% python3 -q
>>> import numpy as np
>>> from numpy import linalg as LA
>>> np.set_printoptions(precision=2, suppress=True, linewidth=160, sign=" ")
>>> J = np.load("mat.npy")
>>> J
array([[ 2.,  4.,  0.,  0.,  0.,  0.,  0.,  0.,  0.,  0.,  0.],
       [ 4.,  2.,  4.,  0.,  0.,  0.,  0.,  0.,  0.,  0.,  0.],
       [ 0.,  4.,  1.,  4.,  0.,  0.,  0.,  0.,  0.,  0.,  0.],
       [ 0.,  0.,  4.,  3.,  4.,  0.,  0.,  0.,  0.,  0.,  0.],
       [ 0.,  0.,  0.,  4.,  3.,  4.,  0.,  0.,  0.,  0.,  0.],
       [ 0.,  0.,  0.,  0.,  4.,  0.,  4.,  0.,  0.,  0.,  0.],
       [ 0.,  0.,  0.,  0.,  0.,  4.,  3.,  4.,  0.,  0.,  0.],
       [ 0.,  0.,  0.,  0.,  0.,  0.,  4.,  3.,  4.,  0.,  0.],
       [ 0.,  0.,  0.,  0.,  0.,  0.,  0.,  4.,  3.,  4.,  0.],
       [ 0.,  0.,  0.,  0.,  0.,  0.,  0.,  0.,  4.,  0.,  4.],
       [ 0.,  0.,  0.,  0.,  0.,  0.,  0.,  0.,  0.,  4.,  2.]])
>>> left, sigma, vt = LA.svd(J, full_matrices=False)
>>> np.round(vt @ vt.T, 2) + 0
array([[ 1.,  0.,  0.,  0.,  0.,  0.,  0.,  0.,  0.,  0.,  0.],
       [ 0.,  1.,  0.,  0.,  0.,  0.,  0.,  0.,  0.,  0.,  0.],
       [ 0.,  0.,  1.,  0.,  0.,  0.,  0.,  0.,  0.,  0.,  0.],
       [ 0.,  0.,  0.,  1.,  0.,  0.,  0.,  0.,  0.,  0.,  0.],
       [ 0.,  0.,  0.,  0.,  1.,  0.,  0.,  0.,  0.,  0.,  0.],
       [ 0.,  0.,  0.,  0.,  0.,  1.,  0.,  0.,  0.,  0.,  0.],
       [ 0.,  0.,  0.,  0.,  0.,  0.,  1.,  0.,  0.,  0.,  0.],
       [ 0.,  0.,  0.,  0.,  0.,  0.,  0.,  1.,  0.,  0.,  0.],
       [ 0.,  0.,  0.,  0.,  0.,  0.,  0.,  0.,  1.,  0.,  0.],
       [ 0.,  0.,  0.,  0.,  0.,  0.,  0.,  0.,  0.,  1.,  0.],
       [ 0.,  0.,  0.,  0.,  0.,  0.,  0.,  0.,  0.,  0.,  1.]])
>>> np.round(left.T @ left, 2) + 0
array([[ 1.,  0.,  0.,  0.,  0.,  0.,  0.,  0.,  0.,  0.,  0.],
       [ 0.,  1.,  0.,  0.,  0.,  0.,  0.,  0.,  0.,  0.,  0.],
       [ 0.,  0.,  1.,  0.,  0.,  0.,  0.,  0.,  0.,  0.,  0.],
       [ 0.,  0.,  0.,  1.,  0.,  0.,  0.,  0.,  0.,  0.,  0.],
       [ 0.,  0.,  0.,  0.,  1.,  0.,  0.,  0.,  0.,  0.,  0.],
       [ 0.,  0.,  0.,  0.,  0.,  1.,  0.,  0.,  0.,  0.,  0.],
       [ 0.,  0.,  0.,  0.,  0.,  0.,  1.,  0.,  0.,  0.,  0.],
       [ 0.,  0.,  0.,  0.,  0.,  0.,  0.,  1.,  0.,  0.,  0.],
       [ 0.,  0.,  0.,  0.,  0.,  0.,  0.,  0.,  1.,  0.,  0.],
       [ 0.,  0.,  0.,  0.,  0.,  0.,  0.,  0.,  0.,  1.,  0.],
       [ 0.,  0.,  0.,  0.,  0.,  0.,  0.,  0.,  0.,  0.,  1.]])
>>> left.shape, sigma.shape, vt.shape
((11, 11), (11,), (11, 11))
>>> np.allclose(left * sigma @ vt, J)
True
>>> print(np.cumsum(sigma ** 2) / np.sum(sigma ** 2))
[ 0.27  0.49  0.63  0.73  0.82  0.89  0.94  0.98  0.99  1.    1.  ]
>>> def softmax(z):
...     e = np.exp(z - z.max(axis=-1, keepdims=True))
...     return e / e.sum(axis=-1, keepdims=True)
... 
>>> print(softmax(J[2]))
[ 0.01  0.46  0.02  0.46  0.01  0.01  0.01  0.01  0.01  0.01  0.01]
>>> print(np.round(softmax(10 * J[2]), 2) + 0)
[ 0.   0.5  0.   0.5  0.   0.   0.   0.   0.   0.   0. ]
>>> scores = J @ J.T / np.sqrt(11)
>>> np.round(softmax(scores)[2] @ J, 2) + 0
array([ 0.02,  3.95,  1.01,  3.96,  0.04,  0.02,  0.  ,  0.  ,  0.  ,  0.  ,  0.  ])
>>> print(np.round(softmax(scores), 2) + 0)
[[ 0.62  0.19  0.19  0.    0.    0.    0.    0.    0.    0.    0.  ]
 [ 0.    0.99  0.    0.    0.    0.    0.    0.    0.    0.    0.  ]
 [ 0.01  0.    0.98  0.01  0.01  0.    0.    0.    0.    0.    0.  ]
 [ 0.    0.    0.    0.99  0.01  0.    0.    0.    0.    0.    0.  ]
 [ 0.    0.    0.    0.01  0.99  0.    0.    0.    0.    0.    0.  ]
 [ 0.    0.    0.    0.01  0.    0.98  0.    0.01  0.    0.    0.  ]
 [ 0.    0.    0.    0.    0.    0.    0.99  0.01  0.    0.    0.  ]
 [ 0.    0.    0.    0.    0.    0.    0.01  0.99  0.01  0.    0.  ]
 [ 0.    0.    0.    0.    0.    0.    0.    0.01  0.99  0.    0.  ]
 [ 0.    0.    0.    0.    0.    0.    0.    0.01  0.    0.99  0.  ]
 [ 0.    0.    0.    0.    0.    0.    0.    0.    0.22  0.02  0.74]]
>>> LA.rank(J)
Traceback (most recent call last):
  File "<python-input-17>", line 1, in <module>
    LA.rank(J)
    ^^^^^^^
AttributeError: module 'numpy.linalg' has no attribute 'rank'
>>> LA.svd(J, compute_uv=False)
array([ 10.04,   9.19,   7.33,   6.14,   5.77,   5.09,   4.29,   3.94,   2.33,   1.62,   0.19])
>>> J.shape
(11, 11)
>>> J.mean(axis=0)
array([ 0.55,  0.91,  0.82,  1.  ,  1.  ,  0.73,  1.  ,  1.  ,  1.  ,  0.73,  0.55])
>>> J[:, 11]
Traceback (most recent call last):
  File "<python-input-21>", line 1, in <module>
    J[:, 11]
    ~^^^^^^^
IndexError: index 11 is out of bounds for axis 1 with size 11
>>> np.zeros(11, 11)
Traceback (most recent call last):
  File "<python-input-22>", line 1, in <module>
    np.zeros(11, 11)
    ~~~~~~~~^^^^^^^^
TypeError: Cannot interpret '11' as a data type
>>> K = np.load("case14.npy")
>>> K
array([[ 18,   6,   3,   9,   6,   6,   4,   3,  10,  10,  13,   3,   5],
       [  6,  10,  10,   5,  10,  12,  14,   9,   4,  10,  10,   5,  18],
       [  3,  10,  18,   4,  11,  14,   9,  11,   6,   1,   5,   8,   7],
       [  9,   5,   4,  14,   5,  15,  12,  10,   4,   3,  11,  11,  11],
       [  6,  10,  11,   5,   8,   0,   9,   5,  10,   4,   8,  13,  14],
       [  6,  12,  14,  15,   0,   6,  10,   7,  17,  12,   7,  12,   3],
       [  4,  14,   9,  12,   9,  10,  10,   7,   3,   4,  17,  11,   7],
       [  3,   9,  11,  10,   5,   7,   7,   8,  10,   9,  10,  11,  14],
       [ 10,   4,   6,   4,  10,  17,   3,  10,  18,  12,  13,  10,   7],
       [ 10,  10,   1,   3,   4,  12,   4,   9,  12,  12,   5,   3,   3],
       [ 13,  10,   5,  11,   8,   7,  17,  10,  13,   5,  16,   8,   6],
       [  3,   5,   8,  11,  13,  12,  11,  11,  10,   3,   8,   2,   9],
       [  5,  18,   7,  11,  14,   3,   7,  14,   7,   3,   6,   9,  16]])
>>> evals, vecs = LA.eigh(K)
>>> (evals > 1e-8).sum(), (evals < -1e-8).sum()
(np.int64(8), np.int64(5))
>>> np.abs(vecs[:, -1])
array([ 0.23,  0.3 ,  0.26,  0.28,  0.25,  0.29,  0.29,  0.28,  0.3 ,  0.21,  0.32,  0.26,  0.3 ])
>>> np.abs(vecs[:, -1]).round(6).argmax()
np.int64(10)
>>> round(float(evals.sum()), 2), np.trace(K)
(156.0, np.int64(156))
>>> r0, r1 = K[0], K[12]
>>> r0 @ r0
np.int64(950)
>>> p = (r0 @ r1) / (r0 @ r0) * r0
>>> LA.matrix_rank(np.outer(r0, r1))
np.int64(1)
>>> print(round(float((r1 - p) @ r0), 2))
-0.0
>>> p
array([ 14.68,   4.89,   2.45,   7.34,   4.89,   4.89,   3.26,   2.45,   8.16,   8.16,  10.61,   2.45,   4.08])
>>> round(LA.norm(r0 + r1) ** 2 + LA.norm(r0 - r1) ** 2, 2)
np.float64(4700.0)
>>> X = np.loadtxt("block4.csv", delimiter=",")
>>> X
array([[-6.,  9., -1., -6., -9., -8.,  0., -6., -9., -7.,  5., -1.,  9.],
       [ 9., -6.,  9., -1., -6., -9., -8.,  0., -6., -9., -7.,  5., -1.],
       [-1.,  9., -6.,  9., -1., -6., -9., -8.,  0., -6., -9., -7.,  5.],
       [ 5., -1.,  9., -6.,  9., -1., -6., -9., -8.,  0., -6., -9., -7.],
       [-7.,  5., -1.,  9., -6.,  9., -1., -6., -9., -8.,  0., -6., -9.],
       [-9., -7.,  5., -1.,  9., -6.,  9., -1., -6., -9., -8.,  0., -6.],
       [-6., -9., -7.,  5., -1.,  9., -6.,  9., -1., -6., -9., -8.,  0.],
       [ 0., -6., -9., -7.,  5., -1.,  9., -6.,  9., -1., -6., -9., -8.],
       [-8.,  0., -6., -9., -7.,  5., -1.,  9., -6.,  9., -1., -6., -9.],
       [-9., -8.,  0., -6., -9., -7.,  5., -1.,  9., -6.,  9., -1., -6.],
       [-6., -9., -8.,  0., -6., -9., -7.,  5., -1.,  9., -6.,  9., -1.],
       [-1., -6., -9., -8.,  0., -6., -9., -7.,  5., -1.,  9., -6.,  9.],
       [ 9., -1., -6., -9., -8.,  0., -6., -9., -7.,  5., -1.,  9., -6.]])
>>> out = LA.inv(X)
>>> np.round(LA.det(X) * LA.det(out), 2)
np.float64(1.0)
>>> t = np.radians(45)
>>> r_ = np.eye(13)
>>> r_[7, 7] = r_[2, 2] = np.cos(t)
>>> r_[7, 2], r_[2, 7] = -np.sin(t), np.sin(t)
>>> out = X @ r_.T
>>> print(np.allclose(X @ X.T, out @ out.T))
True
>>> print(np.allclose(LA.norm(X, axis=1), LA.norm(out, axis=1)))
True
>>> round(float(LA.det(r_)), 2), round(float(np.trace(r_)), 2)
(1.0, 12.41)
>>> rng = np.random.default_rng(80212)
>>> labels = rng.permutation(13)
>>> out = X[:, labels] * rng.choice([-1, 1], 13)
>>> print(out)
[[ 6. -8. -9. -1. -6.  5. -1.  6.  9. -0.  7. -9.  9.]
 [ 1. -9. -6.  9.  0. -7.  5. -9.  6.  8.  9.  6. -1.]
 [-9. -6.  0. -6. -8. -9. -7.  1.  1.  9.  6. -9.  5.]
 [ 6. -1. -8.  9. -9. -6. -9. -5. -9.  6. -0.  1. -7.]
 [-9.  9. -9. -1. -6.  0. -6.  7.  6.  1.  8. -5. -9.]
 [ 1. -6. -6.  5. -1. -8.  0.  9. -9. -9.  9.  7. -6.]
 [-5.  9. -1. -7.  9. -9. -8.  6.  1.  6.  6.  9.  0.]
 [ 7. -1.  9. -9. -6. -6. -9. -0. -5. -9.  1.  6. -8.]
 [ 9.  5. -6. -6.  9. -1. -6.  8.  7.  1. -9. -0. -9.]
 [ 6. -7.  9.  0. -1.  9. -1.  9.  9. -5.  6.  8. -6.]
 [-0. -9. -1. -8.  5. -6.  9.  6.  6.  7. -9.  9. -1.]
 [ 8. -6.  5. -9. -7.  9. -6.  1. -0.  9.  1.  6.  9.]
 [ 9.  0. -7. -6. -9. -1.  9. -9.  8.  6. -5.  1. -6.]]
>>> left, _, vt = LA.svd(X.T @ out)
>>> print(labels)
[  3   5   8   2   7  10  11   0   4   6   9   1  12]
>>> x0 = np.array([0, -3, 3, 2, 3, -3, 2, 1, 3, -2, 2, -1, -1])
>>> target = X @ x0
>>> b, lr = np.zeros(13), 1 / LA.norm(X, 2) ** 2
>>> for i in range(30):
...     b -= lr * X.T @ (X @ b - target)
...     if i % 5 == 0: print(i, round(LA.norm(X @ b - target), 2))
... 
0 66.8
5 15.88
10 9.07
15 6.06
20 4.79
25 4.29
>>> print(round(LA.cond(X), 2))
16.19
>>> M = np.loadtxt("arr.csv", delimiter=",")
>>> M
array([[-0.7 ,  0.5 ,  0.1 ,  0.1 , -1.3 , -1.3 ,  0.8 ,  0.9 , -2.1 ,  2.04,  0.1 ,  1.1 ,  0.4 ,  0.5 ],
       [-0.5 , -0.2 , -0.9 ,  0.8 ,  0.7 ,  0.8 ,  0.5 ,  1.1 ,  2.6 , -3.39,  0.7 ,  0.3 , -0.6 , -1.3 ],
       [-0.8 , -1.8 ,  0.3 ,  0.9 ,  1.3 , -0.8 ,  0.6 , -1.4 , -0.1 , -1.53,  1.5 ,  1.1 , -0.3 ,  1.2 ],
       [-0.8 , -0.2 ,  0.  , -1.6 , -1.2 , -1.2 ,  0.1 ,  0.6 ,  0.3 ,  1.59,  0.3 , -1.9 ,  0.3 ,  0.2 ],
       [-0.1 ,  0.  ,  0.6 ,  0.1 , -1.2 , -0.1 , -0.1 ,  0.4 , -0.3 , -6.83, -0.1 ,  0.1 , -1.3 , -0.7 ],
       [-0.2 ,  0.8 , -1.1 , -1.4 ,  0.7 , -0.1 ,  0.4 , -0.2 , -2.  , -3.98,  0.2 , -1.5 , -0.8 , -0.3 ],
       [ 0.6 ,  0.  , -0.7 ,  0.6 , -2.5 ,  1.  ,  1.2 , -1.7 ,  0.  , -0.87,  1.6 , -0.7 , -0.2 ,  1.5 ],
       [-2.1 ,  0.6 , -2.4 , -0.4 , -1.  ,  0.8 , -0.2 ,  0.1 ,  0.4 , -2.78, -0.9 , -0.5 , -0.6 , -1.5 ],
       [ 0.5 ,  0.  ,  0.5 , -0.7 , -0.7 , -0.7 , -0.8 , -0.7 ,  0.7 , -3.37, -2.  ,  0.8 , -0.6 ,  0.6 ],
       [-0.5 , -0.1 ,  0.  ,  1.3 , -0.5 ,  0.2 , -1.2 , -1.2 , -1.5 , -4.55, -1.  ,  1.2 , -0.9 ,  0.3 ],
       [ 0.1 ,  0.4 ,  0.  ,  1.3 , -0.1 , -0.1 ,  0.1 , -0.9 , -0.6 ,  2.1 , -1.  ,  1.1 ,  0.5 , -0.1 ],
       [ 0.9 , -0.1 , -0.2 , -2.1 , -1.4 ,  1.6 ,  0.2 , -0.9 ,  0.5 , -0.71,  0.9 ,  1.7 , -0.2 , -2.3 ],
       [-1.1 , -1.5 ,  0.  , -0.3 , -1.3 ,  1.1 ,  2.  , -0.4 ,  0.2 , -2.91, -1.1 ,  0.9 , -0.5 ,  0.2 ],
       [ 0.3 , -0.9 , -0.8 ,  0.  , -1.2 , -1.1 ,  0.3 , -0.8 ,  0.7 ,  8.64,  0.7 ,  0.1 ,  1.7 ,  1.1 ],
       [ 1.5 , -1.4 ,  2.5 , -1.3 , -0.9 ,  0.9 ,  0.2 , -2.7 , -0.2 , -9.29, -0.6 , -1.4 , -1.9 ,  0.8 ],
       [-0.6 ,  0.4 ,  0.4 ,  0.6 , -0.3 ,  0.7 ,  0.8 , -2.3 ,  1.4 , -2.02, -2.2 , -1.  , -0.4 ,  2.5 ],
       [ 0.7 ,  0.2 ,  0.6 , -0.5 , -0.4 ,  0.8 ,  0.1 , -0.4 , -0.2 , -2.65, -0.7 , -0.9 , -0.5 ,  0.1 ],
       [ 1.  , -1.7 , -1.3 ,  1.4 ,  0.8 , -0.3 , -0.1 ,  0.  , -0.3 , -0.96, -0.4 , -1.7 , -0.2 , -2.2 ],
       [ 0.  ,  1.7 ,  2.9 ,  1.1 ,  0.5 ,  1.7 ,  0.4 ,  0.1 ,  0.5 ,  3.49,  1.2 ,  1.1 ,  0.7 ,  1.7 ],
       [-0.1 ,  1.8 , -0.5 , -1.3 ,  0.  ,  0.1 , -0.5 , -1.5 , -0.2 , -2.17,  1.9 , -0.2 , -0.5 ,  0.8 ],
       [ 0.6 ,  1.6 , -1.  , -0.2 , -0.2 ,  0.1 ,  0.2 , -0.2 ,  2.2 , -3.71,  2.1 , -0.3 , -0.8 ,  0.8 ],
       [-1.  ,  0.  ,  0.1 ,  0.8 ,  0.5 ,  0.3 ,  0.5 , -0.4 ,  0.8 , -0.22,  1.7 ,  1.8 , -0.1 ,  0.7 ],
       [-0.2 , -0.6 , -0.2 ,  0.5 ,  0.1 , -0.6 ,  0.9 , -1.3 ,  0.4 , -6.06, -1.  ,  0.8 , -1.2 , -1.  ],
       [-0.9 ,  0.3 , -2.  ,  0.  ,  1.  ,  1.7 ,  0.2 ,  0.3 , -1.9 ,  0.08, -0.4 , -0.1 ,  0.1 ,  1.1 ],
       [-0.5 ,  2.2 ,  1.4 ,  0.  , -1.5 , -0.2 , -0.4 , -0.2 , -2.2 , -2.54, -0.2 , -1.3 , -0.5 , -0.2 ],
       [-0.2 ,  0.2 , -0.6 , -0.8 , -0.2 ,  1.4 ,  0.8 ,  1.8 ,  0.1 ,  0.17, -0.6 , -1.8 ,  0.  ,  0.7 ],
       [ 0.5 ,  1.1 , -0.6 , -0.3 ,  1.4 ,  0.8 ,  0.6 ,  0.9 , -0.6 ,  2.55, -0.9 ,  0.1 ,  0.5 ,  0.5 ],
       [-0.9 ,  0.5 , -0.7 ,  0.  , -0.3 ,  1.  , -0.3 ,  1.4 ,  1.1 , -9.78,  1.4 , -0.7 , -1.9 , -0.9 ],
       [ 0.2 ,  1.  , -0.6 ,  1.4 , -0.8 , -0.5 ,  1.  , -0.8 ,  0.7 ,  6.14, -0.8 ,  1.  ,  1.2 , -1.1 ],
       [-0.5 , -0.1 , -0.4 ,  0.8 , -1.3 , -0.3 , -0.7 , -2.2 , -0.6 , -3.81, -0.2 ,  1.7 , -0.8 , -0.9 ],
       [-0.5 , -0.2 , -0.2 ,  0.2 ,  0.6 , -1.  ,  0.  ,  0.7 ,  0.3 , -4.46, -0.4 ,  0.1 , -0.8 , -0.3 ],
       [ 1.7 ,  0.3 , -2.  ,  0.2 , -0.3 ,  0.8 ,  0.9 ,  0.  ,  0.5 ,  1.53,  0.  , -0.2 ,  0.3 ,  0.3 ],
       [ 0.6 , -1.1 , -0.9 ,  0.5 , -0.5 ,  0.  , -1.6 ,  0.6 , -0.3 , -9.24, -1.1 , -0.5 , -1.8 ,  0.6 ],
       [ 0.8 , -0.3 , -2.3 ,  1.3 , -0.1 ,  0.7 ,  1.1 , -0.8 , -1.9 ,  0.2 , -0.1 , -1.4 ,  0.1 , -0.2 ],
       [ 0.7 ,  1.3 , -0.3 , -1.7 , -0.9 ,  0.1 , -1.8 , -0.4 ,  0.4 , -0.73, -0.7 ,  2.1 , -0.2 , -0.1 ],
       [-0.7 ,  0.3 , -1.7 , -1.4 , -1.2 ,  0.5 ,  0.3 , -0.7 ,  2.4 , -2.12,  0.3 ,  2.8 , -0.5 , -0.4 ],
       [-1.2 ,  0.8 , -0.9 , -0.3 , -0.7 , -0.7 ,  0.  , -0.6 ,  0.3 ,  3.22,  0.9 ,  0.5 ,  0.7 , -0.5 ]])
>>> out = M / LA.norm(M, axis=1, keepdims=True)
>>> cov = out @ out.T
>>> LA.norm(out, axis=1)
array([ 1.,  1.,  1.,  1.,  1.,  1.,  1.,  1.,  1.,  1.,  1.,  1.,  1.,  1.,  1.,  1.,  1.,  1.,  1.,  1.,  1.,  1.,  1.,  1.,  1.,  1.,  1.,  1.,  1.,  1.,
        1.,  1.,  1.,  1.,  1.,  1.,  1.])
>>> np.argwhere(np.triu(np.abs(cov) > 0.95, 1))
array([], shape=(0, 2), dtype=int64)
>>> (cov - 2 * np.eye(37)).round(6).argmax(axis=1)
array([ 36,  27,  21,  13,  27,  27,  20,  27,  32,  29,  28,  35,  22,  28,  16,   8,  14,  33,  28,  20,  27,   2,  30,  33,  16,  23,  28,   4,  13,   9,
        32,  26,   4,  23,  35,  11,  13])
>>> np.round(np.degrees(np.arccos(np.clip(cov[4, 34], -1, 1))), 2)
np.float64(77.16)
